% python3 -q
>>> import numpy as np
>>> import numpy.linalg as la
>>> np.set_printoptions(precision=2, suppress=True, linewidth=100)
>>> def rd(a):
...     return np.round(a, 2) + 0
... 
>>> J = np.loadtxt("case13.csv", delimiter=",")
>>> J
array([[-1.,  2.,  0.,  0.,  0.,  0.,  0.,  0.],
       [ 2.,  3.,  2.,  0.,  0.,  0.,  0.,  0.],
       [ 0.,  2.,  4.,  2.,  0.,  0.,  0.,  0.],
       [ 0.,  0.,  2.,  0.,  2.,  0.,  0.,  0.],
       [ 0.,  0.,  0.,  2., -1.,  2.,  0.,  0.],
       [ 0.,  0.,  0.,  0.,  2.,  3.,  2.,  0.],
       [ 0.,  0.,  0.,  0.,  0.,  2.,  3.,  2.],
       [ 0.,  0.,  0.,  0.,  0.,  0.,  2., -1.]])
>>> B = np.array([[7, 4, -2],
...     [-3, -4, 2],
...     [-7, -1, -3],
...     [4, -1, 0],
...     [-6, -9, 1],
...     [-5, -9, -9],
...     [-9, -6, 7],
...     [4, 6, 4]])
>>> la.matrix_rank(J @ B)
np.int64(3)
>>> J @ B
array([[-13., -12.,   6.],
       [ -9.,  -6.,  -4.],
       [-26., -14.,  -8.],
       [-26., -20.,  -4.],
       [  4., -11., -19.],
       [-45., -57., -11.],
       [-29., -24.,  11.],
       [-22., -18.,  10.]])
>>> np.einsum("ik,kj->ji", J, B)
array([[-13.,  -9., -26., -26.,   4., -45., -29., -22.],
       [-12.,  -6., -14., -20., -11., -57., -24., -18.],
       [  6.,  -4.,  -8.,  -4., -19., -11.,  11.,  10.]])
>>> np.einsum("ik,kj->ij", J, B)
array([[-13., -12.,   6.],
       [ -9.,  -6.,  -4.],
       [-26., -14.,  -8.],
       [-26., -20.,  -4.],
       [  4., -11., -19.],
       [-45., -57., -11.],
       [-29., -24.,  11.],
       [-22., -18.,  10.]])
>>> vec = np.array([0, 0, 2, 1, 0, 2, 0, 1])
>>> target = J @ vec
>>> print(target)
[ 0.  4. 10.  4.  6.  6.  6. -1.]
>>> rd(la.solve(J, target + J[:, 5]))
array([0., 0., 2., 1., 0., 3., 0., 1.])
>>> rd(la.solve(J.T, J[1]))
array([0., 1., 0., 0., 0., 0., 0., 0.])
>>> def softmax(z):
...     e = np.exp(z - z.max(axis=-1, keepdims=True))
...     return e / e.sum(axis=-1, keepdims=True)
... 
>>> rd(softmax(J[6] + 2))
array([0.03, 0.03, 0.03, 0.03, 0.03, 0.19, 0.5 , 0.19])
>>> rd(softmax(10 * J[6]))
array([0., 0., 0., 0., 0., 0., 1., 0.])
>>> rd(softmax(J[6]))
array([0.03, 0.03, 0.03, 0.03, 0.03, 0.19, 0.5 , 0.19])
>>> att = J @ J.T / np.sqrt(8)
>>> softmax(att).round(6).argmax(axis=1)
array([0, 1, 2, 2, 4, 5, 6, 7])
>>> rd(softmax(att)[6] @ J)
array([0.  , 0.01, 0.02, 0.02, 0.28, 2.11, 2.8 , 1.66])
>>> rd(softmax(att + np.triu(np.full(att.shape, -np.inf), 1)))
array([[1.  , 0.  , 0.  , 0.  , 0.  , 0.  , 0.  , 0.  ],
       [0.01, 0.99, 0.  , 0.  , 0.  , 0.  , 0.  , 0.  ],
       [0.  , 0.03, 0.97, 0.  , 0.  , 0.  , 0.  , 0.  ],
       [0.03, 0.11, 0.43, 0.43, 0.  , 0.  , 0.  , 0.  ],
       [0.03, 0.03, 0.13, 0.02, 0.78, 0.  , 0.  , 0.  ],
       [0.  , 0.  , 0.  , 0.01, 0.01, 0.97, 0.  , 0.  ],
       [0.  , 0.  , 0.  , 0.  , 0.01, 0.14, 0.84, 0.  ],
       [0.05, 0.05, 0.05, 0.05, 0.05, 0.22, 0.22, 0.31]])
